$ python3 -q
>>> import numpy as np
>>> np.set_printoptions(suppress=True, linewidth=200)
>>> X = np.loadtxt("mat.csv", delimiter=",")
>>> X
array([[ 0.4,  0.7,  0.7, -0.4,  0.6],
       [-0.3,  0.1, -0.5,  0.3, -0.7],
       [-0.8,  1. , -1. ,  0.9, -1. ],
       [ 0.7, -1. ,  1. , -0.8,  1. ],
       [-0.1, -1. , -0.1, -0.1,  0.9],
       [-0.1,  0.8, -0.2,  0.2, -0.7],
       [-0.5,  1. , -0.9,  0.7, -1. ],
       [-0.6,  0.4, -0.9,  0.7, -1. ],
       [ 0. , -1. ,  0. , -0.2,  0.9],
       [ 0.8, -1. ,  1. , -0.9,  1. ],
       [ 0.3, -0.9,  0.6, -0.4,  0.9],
       [ 0.5, -0.9,  0.9, -0.7,  1. ],
       [ 0.2, -1. ,  0.5, -0.5,  1. ],
       [-0.8,  1. , -1. ,  0.9, -1. ],
       [ 0. ,  0.9,  0. ,  0.1, -0.5],
       [ 0.7,  0.8,  0.9, -0.7,  0.9],
       [-0.4,  0.9, -0.7,  0.5, -1. ],
       [ 0.1, -1. ,  0.2, -0.3,  0.9],
       [-0.4,  1. , -0.7,  0.6, -1. ],
       [ 0.5, -1. ,  0.9, -0.7,  1. ],
       [ 0.5, -0.7,  0.8, -0.6,  1. ],
       [ 0.3,  1. ,  0.5, -0.1, -0.7],
       [ 0. ,  0.2,  0. ,  0. , -0.1],
       [-0.3, -0.8, -0.5,  0.2, -0.2],
       [-0.5,  1. , -0.8,  0.7, -1. ],
       [ 0.4, -1. ,  0.8, -0.7,  1. ],
       [ 0.3, -0.7,  0.5, -0.4,  0.8]])
>>> # rows 2 and 13 are equal
>>> basis = X[[9, 26]].astype(float)
>>> for _ in range(4):
...     lab = np.linalg.norm(X[:, None] - basis, axis=-1).argmin(axis=1)
...     basis = np.array([X[lab == j].mean(axis=0) for j in range(2)])
... 
>>> lab
array([0, 1, 1, 0, 0, 1, 1, 1, 0, 0, 0, 0, 0, 1, 1, 0, 1, 0, 1, 0, 0, 1, 1, 1, 1, 0, 0])
>>> basis.round(1)
array([[ 0.4, -0.7,  0.6, -0.5,  0.9],
       [-0.3,  0.7, -0.5,  0.4, -0.8]])
>>> np.bincount(lab)
array([14, 13])
>>> A2 = np.c_[X[:, :3] @ np.array([[-2, -1, -1], [1, 0, 1], [-1, 0, 0]]), np.array([-2, -2, -2, 1, -1, 2, 2, -3, -2, -2, 3, -1, 3, 1, 0, -1, -3, 0, -1, -3, -3, 3, 2, 3, -1, 2, -3])]
>>> A2.round(1)
array([[-0.8, -0.4,  0.3, -2. ],
       [ 1.2,  0.3,  0.4, -2. ],
       [ 3.6,  0.8,  1.8, -2. ],
       [-3.4, -0.7, -1.7,  1. ],
       [-0.7,  0.1, -0.9, -1. ],
       [ 1.2,  0.1,  0.9,  2. ],
       [ 2.9,  0.5,  1.5,  2. ],
       [ 2.5,  0.6,  1. , -3. ],
       [-1. ,  0. , -1. , -2. ],
       [-3.6, -0.8, -1.8, -2. ],
       [-2.1, -0.3, -1.2,  3. ],
       [-2.8, -0.5, -1.4, -1. ],
       [-1.9, -0.2, -1.2,  3. ],
       [ 3.6,  0.8,  1.8,  1. ],
       [ 0.9,  0. ,  0.9,  0. ],
       [-1.5, -0.7,  0.1, -1. ],
       [ 2.4,  0.4,  1.3, -3. ],
       [-1.4, -0.1, -1.1,  0. ],
       [ 2.5,  0.4,  1.4, -1. ],
       [-2.9, -0.5, -1.5, -3. ],
       [-2.5, -0.5, -1.2, -3. ],
       [-0.1, -0.3,  0.7,  3. ],
       [ 0.2,  0. ,  0.2,  2. ],
       [ 0.3,  0.3, -0.5,  3. ],
       [ 2.8,  0.5,  1.5, -1. ],
       [-2.6, -0.4, -1.4,  2. ],
       [-1.8, -0.3, -1. , -3. ]])
>>> np.round(np.linalg.lstsq(X, A2[:, 0])[0], 1) + 0
array([-2.,  1., -1.,  0.,  0.])
>>> np.linalg.matrix_rank(np.c_[X, A2])
np.int64(6)
>>> np.linalg.matrix_rank(A2)
np.int64(4)
>>> np.round(np.linalg.norm(np.linalg.qr(X)[0].T @ A2, axis=0) ** 2 / ((A2 ** 2).sum(axis=0) + 1e-12), 1)
array([1. , 1. , 1. , 0.1])
>>> Xs = X - X.mean(axis=0)
>>> V = np.linalg.svd(Xs)[2][:3]
>>> A2 = Xs - Xs @ V.T @ V
>>> np.round(A2.std(axis=0), 1) + 0
array([0., 0., 0., 0., 0.])
>>> np.linalg.norm(A2, axis=1).round(6).argmax()
np.int64(15)
>>> np.round(np.linalg.norm(A2) / np.linalg.norm(Xs), 1)
np.float64(0.0)
>>> np.round(np.cov(Xs @ V.T, rowvar=False), 1) + 0
array([[2.2, 0. , 0. ],
       [0. , 0.3, 0. ],
       [0. , 0. , 0. ]])
>>> rng = np.random.default_rng(6081)
>>> A2 = X + rng.integers(-2, 3, (27, 3)) @ rng.integers(-2, 3, (3, 5))
>>> A2.round(1)
array([[-1.6, -1.3, -0.3, -0.4,  1.6],
       [-6.3, -2.9, -2.5,  0.3,  2.3],
       [-0.8,  1. , -1. ,  0.9, -1. ],
       [ 6.7, -1. ,  3. , -0.8,  1. ],
       [-2.1, -1. , -1.1, -0.1, -0.1],
       [ 3.9,  1.8,  0.8,  0.2, -2.7],
       [-0.5,  0. , -0.9,  0.7,  0. ],
       [-0.6, -3.6, -1.9,  0.7,  0. ],
       [ 8. , -1. ,  2. , -0.2, -1.1],
       [ 0.8,  9. ,  3. , -0.9, -3. ],
       [-1.7,  6.1,  1.6, -0.4, -1.1],
       [-5.5, -3.9, -1.1, -0.7,  4. ],
       [ 2.2, -4. ,  0.5, -0.5,  2. ],
       [-6.8,  0. , -3. ,  0.9,  0. ],
       [-6. , -1.1, -2. ,  0.1,  1.5],
       [ 8.7, -1.2,  2.9, -0.7,  0.9],
       [-0.4, -3.1, -1.7,  0.5,  0. ],
       [-1.9,  7. ,  1.2, -0.3, -2.1],
       [ 1.6, -6. , -1.7,  0.6,  1. ],
       [ 6.5, -4. ,  1.9, -0.7,  1. ],
       [ 2.5, -7.7, -0.2, -0.6,  3. ],
       [-1.7,  2. ,  0.5, -0.1,  0.3],
       [ 2. ,  8.2,  2. ,  0. , -4.1],
       [-4.3,  1.2, -0.5,  0.2,  1.8],
       [-0.5,  7. ,  1.2,  0.7, -1. ],
       [-3.6, -3. , -1.2, -0.7,  1. ],
       [ 0.3,  7.3,  2.5, -0.4, -1.2]])
>>> np.round(np.linalg.svd(A2 - X, compute_uv=False), 1) + 0
array([25.8, 21.6,  4.6,  0. ,  0. ])
>>> np.linalg.matrix_rank(A2 - X, tol=1e-8)
np.int64(3)
>>> np.round(A2 - X, 1)
array([[-2., -2., -1.,  0.,  1.],
       [-6., -3., -2.,  0.,  3.],
       [ 0.,  0.,  0.,  0.,  0.],
       [ 6.,  0.,  2.,  0.,  0.],
       [-2.,  0., -1.,  0., -1.],
       [ 4.,  1.,  1.,  0., -2.],
       [ 0., -1.,  0.,  0.,  1.],
       [ 0., -4., -1.,  0.,  1.],
       [ 8.,  0.,  2.,  0., -2.],
       [ 0., 10.,  2.,  0., -4.],
       [-2.,  7.,  1.,  0., -2.],
       [-6., -3., -2.,  0.,  3.],
       [ 2., -3.,  0.,  0.,  1.],
       [-6., -1., -2.,  0.,  1.],
       [-6., -2., -2.,  0.,  2.],
       [ 8., -2.,  2.,  0.,  0.],
       [ 0., -4., -1.,  0.,  1.],
       [-2.,  8.,  1.,  0., -3.],
       [ 2., -7., -1.,  0.,  2.],
       [ 6., -3.,  1.,  0.,  0.],
       [ 2., -7., -1.,  0.,  2.],
       [-2.,  1.,  0.,  0.,  1.],
       [ 2.,  8.,  2.,  0., -4.],
       [-4.,  2.,  0.,  0.,  2.],
       [ 0.,  6.,  2.,  0.,  0.],
       [-4., -2., -2.,  0.,  0.],
       [ 0.,  8.,  2.,  0., -2.]])
>>> feats = np.load("sample19.npy")
>>> feats
array([[ 3.,  3.,  0.,  2.],
       [ 3.,  2.,  3.,  9.],
       [ 3.,  2.,  3.,  4.],
       [ 0.,  0.,  0., -1.]])
>>> left, s, Vh = np.linalg.svd(feats)
>>> V = Vh[:(s > 1e-8).sum()]
>>> x = feats[2] + 2 * feats[3] + rng.integers(2) * np.eye(4)[3]
>>> x
array([3., 2., 3., 2.])
>>> round(np.linalg.norm(x - V.T @ V @ x), 1)
np.float64(0.0)
>>> np.linalg.matrix_rank(np.vstack([feats, x]))
np.int64(3)
>>> np.round(V.T @ V, 1) + 0
array([[ 0.5,  0.5,  0.2,  0. ],
       [ 0.5,  0.5, -0.2,  0. ],
       [ 0.2, -0.2,  0.9,  0. ],
       [ 0. ,  0. ,  0. ,  1. ]])
>>> np.allclose(feats @ feats.T, feats.T @ feats)
False
>>> np.trace(feats)
np.float64(7.0)
>>> assert feats == feats.T
Traceback (most recent call last):
  File "<python-input-40>", line 1, in <module>
    assert feats == feats.T
           ^^^^^^^^^^^^^^^^
ValueError: The truth value of an array with more than one element is ambiguous. Use a.any() or a.all()
>>> round(np.abs(np.linalg.eigvals(feats)).max(), 1)
np.float64(7.2)
>>> (feats - feats.T) / 2
array([[ 0. ,  0. , -1.5,  1. ],
       [ 0. ,  0. ,  0.5,  4.5],
       [ 1.5, -0.5,  0. ,  2. ],
       [-1. , -4.5, -2. ,  0. ]])
>>> round(float(np.linalg.det(feats)), 1)
0.0
>>> feats.inv()
Traceback (most recent call last):
  File "<python-input-44>", line 1, in <module>
    feats.inv()
    ^^^^^^^^^
AttributeError: 'numpy.ndarray' object has no attribute 'inv'
>>> (feats + feats.T) / 2
array([[ 3. ,  3. ,  1.5,  1. ],
       [ 3. ,  2. ,  2.5,  4.5],
       [ 1.5,  2.5,  3. ,  2. ],
       [ 1. ,  4.5,  2. , -1. ]])
>>> np.argsort(-np.linalg.norm(feats, axis=0).round(6), kind="stable")[:3]
array([3, 0, 2])
>>> np.round(np.linalg.norm(feats, 2) / np.linalg.norm(feats), 1)
np.float64(1.0)
>>> K = np.array([[1.0, 0.7, 0.5], [0.7, 1.0, 0.7], [0.5, 0.7, 1.0]])
>>> ev, V = np.linalg.eigh(K)
>>> x = np.array([2, 3, 0])
>>> np.round(V * np.sqrt(ev) @ V.T, 1)
array([[0.9, 0.4, 0.2],
       [0.4, 0.9, 0.4],
       [0.2, 0.4, 0.9]])
>>> np.round(np.linalg.eigvalsh(K[1:, 1:]), 1)
array([0.3, 1.7])
>>> np.round(V * np.maximum(ev, 0) @ V.T, 1)
array([[1. , 0.7, 0.5],
       [0.7, 1. , 0.7],
       [0.5, 0.7, 1. ]])
>>> A2 = K / np.sqrt((K ** 2).mean(axis=1, keepdims=True))
>>> np.round(K - K.mean(axis=1, keepdims=True), 1) + 0
array([[ 0.3,  0. , -0.2],
       [-0.1,  0.2, -0.1],
       [-0.2,  0. ,  0.3]])
>>> gram = K.T @ K
>>> gram.round(1)
array([[1.7, 1.8, 1.5],
       [1.8, 2. , 1.7],
       [1.5, 1.7, 1.7]])
>>> np.round(np.diag(gram), 1)
array([1.7, 2. , 1.7])
>>> np.round(np.linalg.svd(K, compute_uv=False) ** 2, 1)
array([5.2, 0.3, 0.1])
>>> np.round(np.trace(gram), 1), round(float((K ** 2).sum()), 1)
(np.float64(5.5), 5.5)
>>> np.allclose(gram, gram.T)
True
>>> np.round(np.linalg.eigvalsh(gram)[::-1], 1)
array([5.2, 0.3, 0.1])
>>> P = np.triu(np.array([[1, 0, 1], [1, 1, 2], [0, 2, 2]]), 1) + np.eye(3)
>>> A2 = P @ K @ np.linalg.inv(P)
>>> np.trace(A2), np.trace(K)
(np.float64(3.0), np.float64(3.0))
>>> x = np.ones(3)
>>> for _ in range(3):
...     x = K @ x
...     x /= np.linalg.norm(x)
...     print(round(x @ K @ x, 1))
... 
2.3
2.3
2.3
>>> x.round(1)
array([0.6, 0.6, 0.6])
>>> round(float(np.linalg.eigvalsh(K)[-1]), 1)
2.3
>>> W0, _ = np.linalg.qr(np.array([[0.5, 0.4, -0.6, -1.0, 0.9, -1.1, -0.7, -1.9, -0.2, -0.4],
...     [-0.9, -0.7, 0.3, -0.9, -1.6, -0.9, 1.1, -0.4, 0.4, 1.4],
...     [0.1, 1.3, 1.1, -1.9, -1.4, 0.8, 0.9, 1.9, -0.4, 0.1],
...     [-1.1, 0.4, -0.4, -1.0, -0.3, -1.4, 0.9, 0.5, 1.1, 0.9],
...     [0.3, -0.4, 0.1, 0.7, -0.2, 1.2, 0.6, -0.1, 0.6, 0.2],
...     [0.2, -0.1, -1.1, -1.7, -1.7, 0.5, 0.6, 1.1, -0.8, 0.7],
...     [-0.4, 0.7, 0.7, -1.0, 1.8, 0.2, 0.2, -0.4, 0.0, 1.0],
...     [0.2, 0.4, 0.7, -1.4, -1.6, -1.4, 1.8, 1.5, 0.3, 0.1],
...     [1.8, 0.6, 0.2, 1.4, -0.5, 0.5, -0.2, -0.7, 0.8, -0.4],
...     [0.7, 0.2, 0.1, -1.0, -0.5, 1.2, 0.3, 0.3, -0.7, 0.3]]))
>>> W0.round(1) + 0
array([[-0.2,  0.2,  0.4, -0.2,  0.4,  0.4,  0.2,  0.3,  0.3, -0.3],
       [ 0.4, -0.3, -0.3, -0.4, -0.2,  0.2,  0.2,  0.6, -0.2,  0.1],
       [ 0. ,  0.7, -0.2, -0.2, -0.3, -0.3,  0.3,  0.1,  0.2, -0.3],
       [ 0.4,  0.3,  0.4,  0.2, -0.3,  0.1, -0.4,  0.2,  0.2,  0.3],
       [-0.1, -0.3, -0.2,  0. ,  0. , -0.3, -0.6,  0.3,  0.4, -0.4],
       [-0.1, -0.1,  0.6, -0.5, -0.2, -0.3, -0.1, -0.1, -0.4, -0.2],
       [ 0.2,  0.4, -0.2,  0. ,  0.6, -0.1, -0.3,  0.1, -0.5,  0. ],
       [-0.1,  0.2, -0.3, -0.4, -0.2,  0.6, -0.4, -0.4,  0. , -0.1],
       [-0.7,  0.1,  0. ,  0.3, -0.3,  0.2, -0.1,  0.4, -0.3,  0.1],
       [-0.3,  0. ,  0. , -0.4,  0.2, -0.3, -0.1,  0. ,  0.3,  0.7]])
>>> x = np.array([2, 1, 1, 1, 2])
>>> rhs = X @ x
>>> np.round(np.linalg.lstsq(X, rhs)[0], 1)
array([2., 1., 1., 1., 2.])
>>> try:
...     np.linalg.solve(X, rhs)
... except np.linalg.LinAlgError as e:
...     print(e)
... 
Last 2 dimensions of the array must be square
>>> np.round(np.linalg.pinv(X) @ X, 1) + 0
array([[1., 0., 0., 0., 0.],
       [0., 1., 0., 0., 0.],
       [0., 0., 1., 0., 0.],
       [0., 0., 0., 1., 0.],
       [0., 0., 0., 0., 1.]])
>>> rhs = rhs + 0.3 * rng.normal(size=27)
>>> rhs.round(1)
array([ 3.1, -2.3, -2.7,  2.7,  0.7, -0.4, -2.2, -3.3,  0.8,  3.2,  1.6,  2.1,  1.3, -3.1, -0.1,  4.5, -2.1,  1.1, -1.9,  2.4,  2.8,  0.6, -0.2, -2. , -2.3,  1.2,  1.8])
>>> beta, *_ = np.linalg.lstsq(X, rhs)
>>> beta.round(1) + 0
array([4.5, 1. , 0. , 2.2, 2.4])
>>> [round(float(np.linalg.norm(np.linalg.solve(X.T @ X + lam * np.eye(5), X.T @ rhs))), 2) for lam in (0, 1, 10, 100)]
[5.67, 2.2, 1.39, 0.51]
>>> r0, r1 = W0[5], W0[4]
>>> np.round(r0 @ r1, 1)
np.float64(-0.0)
>>> p = (r0 @ r1) / (r0 @ r0) * r0
>>> np.linalg.matrix_rank(np.outer(r0, r1))
np.int64(1)
>>> round(np.linalg.norm(r0 + r1) ** 2 + np.linalg.norm(r0 - r1) ** 2, 1)
np.float64(4.0)
>>> np.round(np.outer(r0, r1), 1) + 0
array([[ 0. ,  0. ,  0. ,  0. ,  0. ,  0. ,  0. ,  0. ,  0. ,  0. ],
       [ 0. ,  0. ,  0. ,  0. ,  0. ,  0. ,  0. ,  0. ,  0. ,  0. ],
       [-0.1, -0.1, -0.1,  0. ,  0. , -0.2, -0.4,  0.2,  0.2, -0.2],
       [ 0.1,  0.1,  0.1,  0. ,  0. ,  0.2,  0.3, -0.1, -0.2,  0.2],
       [ 0. ,  0.1,  0. ,  0. ,  0. ,  0.1,  0.1, -0.1, -0.1,  0.1],
       [ 0. ,  0.1,  0.1,  0. ,  0. ,  0.1,  0.2, -0.1, -0.1,  0.1],
       [ 0. ,  0. ,  0. ,  0. ,  0. ,  0. ,  0.1,  0. , -0.1,  0.1],
       [ 0. ,  0. ,  0. ,  0. ,  0. ,  0. ,  0.1,  0. ,  0. ,  0. ],
       [ 0. ,  0.1,  0.1,  0. ,  0. ,  0.1,  0.3, -0.1, -0.2,  0.2],
       [ 0. ,  0.1,  0. ,  0. ,  0. ,  0.1,  0.1, -0.1, -0.1,  0.1]])
>>> r0 = np.array([0, -1, 1, -4, -5, -3, -5, -5, -2, 1])
>>> A2 = W0 + np.outer(r0, np.eye(10)[7])
>>> np.round(np.linalg.det(A2) / np.linalg.det(W0), 1), np.round(1 + np.linalg.solve(W0, r0)[7], 1)
(np.float64(-0.7), np.float64(-0.7))
>>> A2.round(1) + 0
array([[-0.2,  0.2,  0.4, -0.2,  0.4,  0.4,  0.2,  0.3,  0.3, -0.3],
       [ 0.4, -0.3, -0.3, -0.4, -0.2,  0.2,  0.2, -0.4, -0.2,  0.1],
       [ 0. ,  0.7, -0.2, -0.2, -0.3, -0.3,  0.3,  1.1,  0.2, -0.3],
       [ 0.4,  0.3,  0.4,  0.2, -0.3,  0.1, -0.4, -3.8,  0.2,  0.3],
       [-0.1, -0.3, -0.2,  0. ,  0. , -0.3, -0.6, -4.7,  0.4, -0.4],
       [-0.1, -0.1,  0.6, -0.5, -0.2, -0.3, -0.1, -3.1, -0.4, -0.2],
       [ 0.2,  0.4, -0.2,  0. ,  0.6, -0.1, -0.3, -4.9, -0.5,  0. ],
       [-0.1,  0.2, -0.3, -0.4, -0.2,  0.6, -0.4, -5.4,  0. , -0.1],
       [-0.7,  0.1,  0. ,  0.3, -0.3,  0.2, -0.1, -1.6, -0.3,  0.1],
       [-0.3,  0. ,  0. , -0.4,  0.2, -0.3, -0.1,  1. ,  0.3,  0.7]])
>>> np.linalg.matrix_rank(A2 - W0)
np.int64(1)
>>> A2 = np.linalg.inv(K)
>>> np.round(np.linalg.inv(A2), 1)
array([[1. , 0.7, 0.5],
       [0.7, 1. , 0.7],
       [0.5, 0.7, 1. ]])
>>> np.round(np.linalg.slogdet(K)[0], 1)
np.float64(1.0)
>>> (np.abs(A2) > 1e-9).astype(int)
array([[1, 1, 1],
       [1, 1, 1],
       [1, 1, 1]])
>>> np.allclose(A2, K.T)
False
>>> round(float(np.linalg.det(K) * np.linalg.det(A2)), 1)
1.0
>>> mat = np.loadtxt("out1.csv", delimiter=",")
>>> mat
array([[ 4.4,  0.7, -0.5, -0.6, -0.2, -0.3,  1.1, -0.5, -0.1, -0.3],
       [ 0.7,  3.4,  0. ,  0.9,  0.3,  0.5, -1.2, -0.9, -0.6,  0.1],
       [-0.5,  0. ,  2.5, -0.1, -0.3,  0. , -1.2, -0.1, -0.5,  0.6],
       [-0.6,  0.9, -0.1,  3.6,  1. ,  0.5, -1. , -0.5, -0.2,  0.5],
       [-0.2,  0.3, -0.3,  1. ,  3.2,  0.4,  0.6,  0.4, -0.2,  0.1],
       [-0.3,  0.5,  0. ,  0.5,  0.4,  4.4,  0.1, -0.3, -0.6, -0.4],
       [ 1.1, -1.2, -1.2, -1. ,  0.6,  0.1,  4.9, -0.1, -1. , -0.3],
       [-0.5, -0.9, -0.1, -0.5,  0.4, -0.3, -0.1,  3.4,  0.4,  0. ],
       [-0.1, -0.6, -0.5, -0.2, -0.2, -0.6, -1. ,  0.4,  3.9,  0. ],
       [-0.3,  0.1,  0.6,  0.5,  0.1, -0.4, -0.3,  0. ,  0. ,  3.4]])
>>> # symmetric
>>> left, s, Vh = np.linalg.svd(feats)
>>> s.round(1) + 0
array([12.3,  3.3,  1.7,  0. ])
>>> np.argmax(s[:-1] / (s[1:] + 1e-6)) + 1
np.int64(3)
>>> A2 = left[:, :3] @ np.diag(s[:3]) @ Vh[:3]
>>> np.linalg.matrix_rank(A2)
np.int64(3)
>>> np.round(np.linalg.norm(feats - A2, 2), 1), np.round(s[3], 1)
(np.float64(0.0), np.float64(0.0))
